$ python -q
>>> import numpy as np
>>> from numpy import linalg as LA
>>> np.set_printoptions(precision=2, suppress=True, linewidth=140, floatmode="fixed")
>>> def tidy(a):
...     return np.round(a, 2) + 0
... 
>>> m1 = np.array([[4, 0, 0], [0, 2, 0], [0, 0, 1]])
>>> w, V = LA.eig(m1)
>>> w
array([4.00, 2.00, 1.00])
>>> print(tidy(np.sort(LA.eigvals(LA.inv(m1)))))
[0.25 0.50 1.00]
>>> print(tidy(np.sort(LA.eigvals(m1.T))))
[1.00 2.00 4.00]
>>> vec = np.array([1, 0, 0])
>>> np.einsum("ij,j->i", m1, vec)
array([4, 0, 0])
>>> m1 @ vec
array([4, 0, 0])
>>> print(m1 @ np.ones(3))
[4.00 2.00 1.00]
>>> tidy(LA.eigvals(m1).sum().real)
np.float64(7.0)
>>> tidy(LA.det(2 * m1)), tidy(LA.det(m1))
(np.float64(64.0), np.float64(8.0))
>>> tidy(LA.det(m1.T))
np.float64(8.0)
>>> print(np.einsum("ij,ji->", m1, m1))
21
>>> np.poly(m1)
array([ 1.00, -7.00, 14.00, -8.00])
>>> tidy(np.sort(np.abs(LA.eigvals(m1))))
array([1.00, 2.00, 4.00])
>>> np.allclose(m1 @ m1.T, m1.T @ m1)
True
>>> print(np.trace(m1))
7
>>> np.allclose(m1, m1.T)
True
>>> rng = np.random.default_rng(4732)
>>> lab = rng.permutation(3)
>>> print(lab)
[0 1 2]
>>> Y = m1[lab][:, lab]
>>> np.diag(Y)
array([4, 2, 1])
>>> print(np.trace(Y))
7
>>> print(np.allclose(Y, m1))
True
>>> W0 = np.load("mat.npy")
>>> W0
array([[ 1.02,  0.04,  2.07,  0.01],
       [ 1.00, -0.03,  2.05, -0.04],
       [ 0.95,  0.00,  1.95, -0.08],
       [ 1.07,  0.04,  2.00, -0.03],
       [ 1.07,  0.03,  1.98,  0.13],
       [ 1.03, -0.04,  1.94,  0.04],
       [ 1.05, -0.03,  1.97, -0.04],
       [ 1.04,  0.02,  1.99, -0.01],
       [ 0.99, -0.01,  1.93,  0.03],
       [ 1.05, -0.06,  1.96, -0.06],
       [ 1.00, -0.02,  2.03, -0.03],
       [ 3.99, -0.04,  4.92,  1.07],
       [ 4.01,  0.02,  5.02,  0.94],
       [ 3.96, -0.04,  5.05,  1.06],
       [ 4.01, -0.04,  5.00,  1.01],
       [ 4.07, -0.01,  5.00,  0.95],
       [ 3.95, -0.03,  5.03,  0.99],
       [ 3.96,  0.02,  5.01,  1.04],
       [ 4.02, -0.06,  5.01,  1.00],
       [ 4.09,  0.04,  5.03,  1.06],
       [ 3.98,  0.00,  5.02,  1.03],
       [ 4.13, -0.02,  5.00,  0.96]])
>>> LA.cond(W0) > 100
np.True_
>>> print(tidy(np.abs(LA.svd(W0)[2][-1])))
[0.08 0.99 0.04 0.11]
>>> [round(float(x), 2) for x in LA.svd(W0, compute_uv=False)[:3]]
[22.72, 1.79, 0.23]
>>> LA.matrix_rank(W0, rtol=0.1)
np.int64(1)
>>> C = W0[[6, 17]].astype(float)
>>> for _ in range(5):
...     lab = LA.norm(W0[:, None] - C, axis=-1).argmin(axis=1)
...     C = np.array([W0[lab == j].mean(axis=0) for j in range(2)])
... 
>>> lab
array([0, 0, 0, 0, 0, 0, 0, 0, 0, 0, 0, 1, 1, 1, 1, 1, 1, 1, 1, 1, 1, 1])
>>> np.bincount(lab)
array([11, 11])
>>> left, sv, Vh = LA.svd(W0)
>>> tidy(sv)
array([22.72,  1.79,  0.23,  0.15])
>>> Y = left[:, :1] @ np.diag(sv[:1]) @ Vh[:1]
>>> LA.matrix_rank(Y)
np.int64(1)
>>> tidy(np.abs(W0 - Y).max())
np.float64(0.37)
>>> tidy(LA.norm(W0 - Y, 2)), tidy(sv[1])
(np.float64(1.79), np.float64(1.79))
>>> Ac = (W0 - W0.mean(axis=0)) / W0.std(axis=0)
>>> print(Ac.std(axis=0))
[1.00 1.00 1.00 1.00]
>>> np.argwhere(np.abs(Ac) > 2)
array([], shape=(0, 2), dtype=int64)
>>> b = LA.lstsq(np.delete(Ac, 0, axis=1), Ac[:, 0])[0]
>>> np.abs(b).argmax()
np.int64(1)
>>> lab = W0[:, 0] > np.median(W0[:, 0])
>>> f = W0[lab].mean(axis=0) - W0[~lab].mean(axis=0)
>>> np.argsort(-np.abs(f).round(6), kind="stable")
array([2, 0, 3, 1])
>>> print(tidy(f))
[ 2.99 -0.01  3.02  1.02]
>>> ((W0 - W0.mean(axis=0)) @ f > 0).astype(int)
array([0, 0, 0, 0, 0, 0, 0, 0, 0, 0, 0, 1, 1, 1, 1, 1, 1, 1, 1, 1, 1, 1])
>>> M = np.loadtxt("w.csv", delimiter=",")
>>> M
array([[ 0.00,  4.00,  4.00,  0.00],
       [ 0.00,  0.00,  9.00, -9.00],
       [ 0.00,  0.00,  0.00, -8.00],
       [ 0.00,  0.00,  0.00,  0.00]])
>>> w1 = np.array([[7, -8], [-4, 1], [7, 7], [8, 4]])
>>> b = np.array([3, 3])
>>> act = np.maximum(W0 @ w1 + b, 0)
>>> print((act > 0).astype(int))
[[1 1]
 [1 1]
 [1 1]
 [1 1]
 [1 1]
 [1 1]
 [1 1]
 [1 1]
 [1 1]
 [1 1]
 [1 1]
 [1 1]
 [1 1]
 [1 1]
 [1 1]
 [1 1]
 [1 1]
 [1 1]
 [1 1]
 [1 1]
 [1 1]
 [1 1]]
>>> (act > 0).mean(axis=0)
array([1.00, 1.00])
>>> LA.matrix_rank(act)
np.int64(2)
>>> C = np.array([[1, 0, 0], [1, 2, 0]])
>>> w1 @ C
array([[ -1, -16,   0],
       [ -3,   2,   0],
       [ 14,  14,   0],
       [ 12,   8,   0]])
>>> (act @ C).round(6).argmax(axis=1)
array([0, 0, 0, 0, 0, 0, 0, 0, 0, 0, 0, 0, 0, 0, 0, 0, 0, 0, 0, 0, 0, 0])
>>> proj = np.triu(np.array([[3, 2, 3, 9], [4, 3, 5, 0], [5, 9, 2, 8], [9, 8, 8, 5]]), 1) + np.eye(4)
>>> Y = proj @ M @ LA.inv(proj)
>>> Y
array([[   0.00,    4.00,    2.00,  -58.00],
       [   0.00,    0.00,    9.00, -121.00],
       [   0.00,    0.00,    0.00,   -8.00],
       [   0.00,    0.00,    0.00,    0.00]])
>>> vec = np.array([1, 1, 1, 2])
>>> print(M * vec)
[[  0.00   4.00   4.00   0.00]
 [  0.00   0.00   9.00 -18.00]
 [  0.00   0.00   0.00 -16.00]
 [  0.00   0.00   0.00   0.00]]
>>> print(np.sign((M @ vec).round(6)))
[ 1.00 -1.00 -1.00  0.00]
>>> M @ np.eye(4)[0]
array([0.00, 0.00, 0.00, 0.00])
>>> (M * vec).sum(axis=1)
array([  8.00,  -9.00, -16.00,   0.00])
>>> print(M.ravel(order="F"))
[ 0.00  0.00  0.00  0.00  4.00  0.00  0.00  0.00  4.00  9.00  0.00  0.00  0.00 -9.00 -8.00  0.00]
>>> print(M.reshape(-1, 2))
[[ 0.00  4.00]
 [ 4.00  0.00]
 [ 0.00  0.00]
 [ 9.00 -9.00]
 [ 0.00  0.00]
 [ 0.00 -8.00]
 [ 0.00  0.00]
 [ 0.00  0.00]]
>>> t3 = M.reshape(4, 2, -1)
>>> print(np.swapaxes(t3, 1, 2)[2])
[[ 0.00  0.00]
 [ 0.00 -8.00]]
>>> t3.transpose(1, 0, 2)
array([[[ 0.00,  4.00],
        [ 0.00,  0.00],
        [ 0.00,  0.00],
        [ 0.00,  0.00]],

       [[ 4.00,  0.00],
        [ 9.00, -9.00],
        [ 0.00, -8.00],
        [ 0.00,  0.00]]])
>>> F = np.load("case9.npy")
>>> F
array([[ 1, -2,  4, -8],
       [ 1, -1,  1, -1],
       [ 1,  0,  0,  0]])
>>> t = np.radians(60)
>>> r_ = np.eye(4)
>>> r_[0, 0] = r_[3, 3] = np.cos(t)
>>> r_[0, 3], r_[3, 0] = -np.sin(t), np.sin(t)
>>> tidy(r_)
array([[ 0.50,  0.00,  0.00, -0.87],
       [ 0.00,  1.00,  0.00,  0.00],
       [ 0.00,  0.00,  1.00,  0.00],
       [ 0.87,  0.00,  0.00,  0.50]])
>>> Y = F @ r_.T
>>> tidy(np.abs(Y - F).max(axis=0))
array([6.43, 0.00, 0.00, 4.87])
>>> np.allclose(F @ F.T, Y @ Y.T)
True
>>> np.allclose(LA.norm(F, axis=1), LA.norm(Y, axis=1))
True
>>> t3 = np.stack([F, -2 * F, F[::-1]])
>>> print(LA.matrix_rank(t3.reshape(3, -1)))
2
>>> (t3 @ F.T).shape
(3, 3, 3)
>>> tidy(LA.norm(t3, axis=(1, 2)))
array([ 9.49, 18.97,  9.49])
>>> np.einsum("bij,cij->bc", t3, t3)
array([[  90, -180,    6],
       [-180,  360,  -12],
       [   6,  -12,   90]])
>>> Y = F[0, 0] * F[1:] - np.outer(F[1:, 0], F[0])
>>> Y
array([[ 0,  1, -3,  7],
       [ 0,  2, -4,  8]])
>>> print(LA.matrix_rank(Y), LA.matrix_rank(F))
2 3
>>> F[:, 0] / F[0, 0]
array([1.00, 1.00, 1.00])
>>> sv = 10 * 0.7 ** np.arange(4)
>>> q, _ = LA.qr(np.array([[1.8, -0.4, 1.5, 0.9],
...     [2.7, 1.4, -1.4, -0.9],
...     [0.0, -1.2, 3.6, 0.5],
...     [0.7, 0.0, 0.9, 1.1]]))
>>> A = rng.normal(size=(28, 4)) * sv @ q
>>> tidy(A)
array([[  3.72,  -0.27,  -7.95,  -3.18],
       [-12.00,   0.16,  -7.31,  -8.81],
       [  4.69,  -6.87,  -7.85,  -1.70],
       [  5.78,   3.67,   3.26,   3.83],
       [ -1.67,  -2.98,   1.85,  -0.20],
       [ -0.12,   5.36,  -3.29,   3.01],
       [  3.44,  -7.13,  -7.13,   0.11],
       [-10.47,  11.09,   4.72,   3.94],
       [  1.71,   1.22,  -8.93,   2.10],
       [  1.90,  -4.48, -10.51,  -1.69],
       [  6.19,   7.06,   7.33,  -4.89],
       [ -8.96,   9.64,   7.94,  -5.31],
       [  6.27,  -6.73,  -0.83,  -7.76],
       [ 12.48,   6.16,   0.23,  -3.43],
       [  2.46,   5.80,  -1.56,  -1.92],
       [ 12.36,  10.36,   4.10,   3.40],
       [ 13.44,  -0.97,   6.35,   5.07],
       [  6.67,  -7.95,  -4.88,   1.42],
       [ -1.56,   5.87,   3.41,  -0.60],
       [ -8.30,   5.50,   5.45,  -2.07],
       [ 10.25, -17.47, -12.90,  -2.28],
       [ -1.69, -13.94,  -4.46,   1.28],
       [ -1.08,   0.28,  -1.83,  -0.71],
       [ -1.30,  -1.07,   5.00,   3.71],
       [ -0.81,   3.93,  10.52,   1.65],
       [  5.20,  17.64,  -5.47,   0.48],
       [ -1.66,   3.55,   4.92,  -2.76],
       [ 12.86, -10.27, -13.30,  -9.16]])
>>> Y = A / LA.norm(A, axis=1, keepdims=True)
>>> gram = Y @ Y.T
>>> tidy(np.degrees(np.arccos(np.clip(gram[17, 27], -1, 1))))
np.float64(34.58)
>>> (gram - 2 * np.eye(28)).round(6).argmax(axis=1)
array([ 9, 22,  6, 15, 21, 25,  2, 19,  0,  2, 13, 19, 27, 15, 25,  3,  3, 20, 11, 11,  2,  6,  1, 24, 26, 14, 11,  2])
>>> tidy(LA.norm(Y, axis=1))
array([1.00, 1.00, 1.00, 1.00, 1.00, 1.00, 1.00, 1.00, 1.00, 1.00, 1.00, 1.00, 1.00, 1.00, 1.00, 1.00, 1.00, 1.00, 1.00, 1.00, 1.00, 1.00,
       1.00, 1.00, 1.00, 1.00, 1.00, 1.00])
>>> dist = LA.norm(A[:, None] - A[None], axis=-1)
>>> tidy(dist[:5, :5])
array([[ 0.00, 16.71,  6.83, 13.95, 11.89],
       [16.71,  0.00, 19.46, 24.49, 16.57],
       [ 6.83, 19.46,  0.00, 16.32, 12.32],
       [13.95, 24.49, 16.32,  0.00, 10.86],
       [11.89, 16.57, 12.32, 10.86,  0.00]])
>>> (dist + 1e9 * np.eye(28)).round(6).argmin(axis=1)
array([ 9, 22,  6, 14, 22, 14,  2, 19,  0,  2, 26, 19,  2, 15,  5, 13,  3,  6, 26, 11, 27,  6,  4,  4, 26, 14, 18, 20])
>>> dist.mean(axis=1).argmax()
np.int64(20)
>>> print(np.flatnonzero(dist[1] < dist.mean() / 2))
[1]
>>> Ac = (A - A.mean(axis=0)) / A.std(axis=0)
>>> print(np.argwhere(np.abs(Ac) > 2))
[[ 1  0]
 [ 1  3]
 [20  1]
 [25  1]
 [27  3]]
>>> b = LA.lstsq(np.delete(Ac, 0, axis=1), Ac[:, 0])[0]
>>> np.abs(b).argmax()
np.int64(1)
>>> C = A[[24, 25]].astype(float)
>>> for _ in range(4):
...     lab = LA.norm(A[:, None] - C, axis=-1).argmin(axis=1)
...     C = np.array([A[lab == j].mean(axis=0) for j in range(2)])
... 
>>> lab
array([1, 0, 1, 0, 0, 0, 1, 0, 1, 1, 0, 0, 1, 1, 0, 0, 1, 1, 0, 0, 1, 1, 0, 0, 0, 0, 0, 1])
>>> tidy(C[1] - C[0])
array([  7.31, -11.09,  -8.46,  -1.15])
>>> X = np.array([[-2, 0, 0, 0, 0],
...     [0, -1, 0, 0, 0],
...     [0, 0, -3, 0, 0],
...     [0, 0, 0, 0, 0],
...     [0, 0, 0, 0, -3]])
>>> left, sv, Vh = LA.svd(X)
>>> V = Vh[:(sv > 1e-8).sum()]
>>> vec = X[3] + -2 * X[2] + rng.integers(2) * np.eye(5)[2]
>>> vec
array([0.00, 0.00, 7.00, 0.00, 0.00])
>>> tidy(LA.norm(vec - V.T @ V @ vec))
np.float64(0.0)
>>> print(np.diag(V.T @ V))
[1.00 1.00 1.00 0.00 1.00]
>>> np.allclose(V.T @ V @ vec, vec)
True
>>> print(V.T @ V)
[[1.00 0.00 0.00 0.00 0.00]
 [0.00 1.00 0.00 0.00 0.00]
 [0.00 0.00 1.00 0.00 0.00]
 [0.00 0.00 0.00 0.00 0.00]
 [0.00 0.00 0.00 0.00 1.00]]
